% ipython --no-banner

In [1]: import numpy as np

In [2]: np.set_printoptions(precision=1, suppress=True, linewidth=120, legacy="1.25")

In [3]: mat = np.array([[1.0, 0.2, 0.0, 0.0, 0.0, 0.0, 0.0, 0.0],
   ...:     [0.2, 1.0, 0.2, 0.0, 0.0, 0.0, 0.0, 0.0],
   ...:     [0.0, 0.2, 1.0, 0.2, 0.0, 0.0, 0.0, 0.0],
   ...:     [0.0, 0.0, 0.2, 1.0, 0.2, 0.0, 0.0, 0.0],
   ...:     [0.0, 0.0, 0.0, 0.2, 1.0, 0.2, 0.0, 0.0],
   ...:     [0.0, 0.0, 0.0, 0.0, 0.2, 1.0, 0.2, 0.0],
   ...:     [0.0, 0.0, 0.0, 0.0, 0.0, 0.2, 1.0, 0.2],
   ...:     [0.0, 0.0, 0.0, 0.0, 0.0, 0.0, 0.2, 1.0]])

In [4]: x0 = np.array([1, 0, 0, 1, 0, 2, 3, 3])

In [5]: y = mat @ x0

In [6]: print(y)
[1.  0.2 0.2 1.  0.6 2.6 4.  3.6]

In [7]: print(np.linalg.solve(mat, mat[:, 0]))
[1. 0. 0. 0. 0. 0. 0. 0.]

In [8]: print(np.round(np.linalg.solve(mat, y + mat[:, 1]), 1) + 0)
[1. 1. 0. 1. 0. 2. 3. 3.]

In [9]: print(np.round(np.linalg.solve(mat, y), 1) + 0)
[1. 0. 0. 1. 0. 2. 3. 3.]

In [10]: E = np.load("arr.npy")

In [11]: print(E)
[[  0  -2  -6   8  12  20 -14  14   0   4]
 [  3  -3  -2   6   2  -9  -3  -9  -2   1]
 [  3  -2   1   2  -4 -19   4 -16  -2  -1]
 [ -3   2  -1  -2   4  19  -4  16   2   1]
 [  4   0  -8   9  11   6 -12   3   0   5]]

In [12]: # null space of dimension 7

In [13]: print(round(np.linalg.norm(E), 1))
56.0

In [14]: print(E.sum(axis=0))
[  7  -5 -16  23  25  17 -29   8  -2  10]

In [15]: print(E.mean(axis=0))
[ 1.4 -1.  -3.2  4.6  5.   3.4 -5.8  1.6 -0.4  2. ]

In [16]: E[:, 10]
Traceback (most recent call last):
  Cell In[16], line 1
    E[:, 10]
IndexError: index 10 is out of bounds for axis 1 with size 10


In [17]: print(np.diff(E, axis=0))
[[  3  -1   4  -2 -10 -29  11 -23  -2  -3]
 [  0   1   3  -4  -6 -10   7  -7   0  -2]
 [ -6   4  -2  -4   8  38  -8  32   4   2]
 [  7  -2  -7  11   7 -13  -8 -13  -2   4]]

In [18]: print(E - E[0])
[[  0   0   0   0   0   0   0   0   0   0]
 [  3  -1   4  -2 -10 -29  11 -23  -2  -3]
 [  3   0   7  -6 -16 -39  18 -30  -2  -5]
 [ -3   4   5 -10  -8  -1  10   2   2  -3]
 [  4   2  -2   1  -1 -14   2 -11   0   1]]

In [19]: print(np.abs(E).max())
20

In [20]: print(np.count_nonzero(E))
46

In [21]: print(np.unravel_index(np.abs(E).argmax(), E.shape))
(0, 5)

In [22]: M = np.load("layer7.npy")

In [23]: print(M)
[[ 0.  0.  0.  0.  0.  0.  0.  0.  4.]
 [ 0.  0.  0.  0.  0.  0.  0.  0. -2.]
 [ 0.  0.  0.  0.  0.  0.  0.  0. -2.]
 [ 0.  0.  0.  0.  0.  0.  0.  0.  5.]
 [ 0.  0.  0.  0.  0.  0.  0.  0.  3.]
 [ 0.  0.  0.  0.  0.  0.  0.  0.  4.]
 [ 0.  0.  0.  0.  0.  0.  0.  0.  5.]
 [ 0.  0.  0.  0.  0.  0.  0.  0. -6.]
 [ 4. -2. -2.  5.  3.  4.  5. -6.  0.]]

In [24]: # columns 1 and 2 are equal

In [25]: print(np.all(np.linalg.eigvalsh(M) > 0))
False

In [26]: evals, evecs = np.linalg.eigh(M)

In [27]: x0 = np.array([5, 5, 1, 1, 1, 1, 2, 2, 7])

In [28]: print(evecs * np.maximum(evals, 0) @ evecs.T)
[[ 0.7 -0.3 -0.3  0.9  0.5  0.7  0.9 -1.   2. ]
 [-0.3  0.2  0.2 -0.4 -0.3 -0.3 -0.4  0.5 -1. ]
 [-0.3  0.2  0.2 -0.4 -0.3 -0.3 -0.4  0.5 -1. ]
 [ 0.9 -0.4 -0.4  1.1  0.6  0.9  1.1 -1.3  2.5]
 [ 0.5 -0.3 -0.3  0.6  0.4  0.5  0.6 -0.8  1.5]
 [ 0.7 -0.3 -0.3  0.9  0.5  0.7  0.9 -1.   2. ]
 [ 0.9 -0.4 -0.4  1.1  0.6  0.9  1.1 -1.3  2.5]
 [-1.   0.5  0.5 -1.3 -0.8 -1.  -1.3  1.5 -3. ]
 [ 2.  -1.  -1.   2.5  1.5  2.   2.5 -3.   5.8]]

In [29]: print(np.abs(M).sum(axis=1).max(), np.round(np.abs(evals).max(), 1))
31.0 11.6

In [30]: print(np.round(evecs * np.abs(evals) @ evecs.T, 1) + 0)
[[ 1.4 -0.7 -0.7  1.7  1.   1.4  1.7 -2.1  0. ]
 [-0.7  0.3  0.3 -0.9 -0.5 -0.7 -0.9  1.   0. ]
 [-0.7  0.3  0.3 -0.9 -0.5 -0.7 -0.9  1.   0. ]
 [ 1.7 -0.9 -0.9  2.2  1.3  1.7  2.2 -2.6  0. ]
 [ 1.  -0.5 -0.5  1.3  0.8  1.   1.3 -1.5  0. ]
 [ 1.4 -0.7 -0.7  1.7  1.   1.4  1.7 -2.1  0. ]
 [ 1.7 -0.9 -0.9  2.2  1.3  1.7  2.2 -2.6  0. ]
 [-2.1  1.   1.  -2.6 -1.5 -2.1 -2.6  3.1  0. ]
 [ 0.   0.   0.   0.   0.   0.   0.   0.  11.6]]

In [31]: print((np.sign(evecs[:, -1].round(6)) == np.sign(evecs[0, -1].round(6))).astype(int))
[1 0 0 1 1 1 1 0 1]

In [32]: print(np.round(np.linalg.eigvalsh(M[1:, 1:]), 1) + 0)
[-10.9   0.    0.    0.    0.    0.    0.   10.9]

In [33]: print(x0 @ M @ x0)
252.0
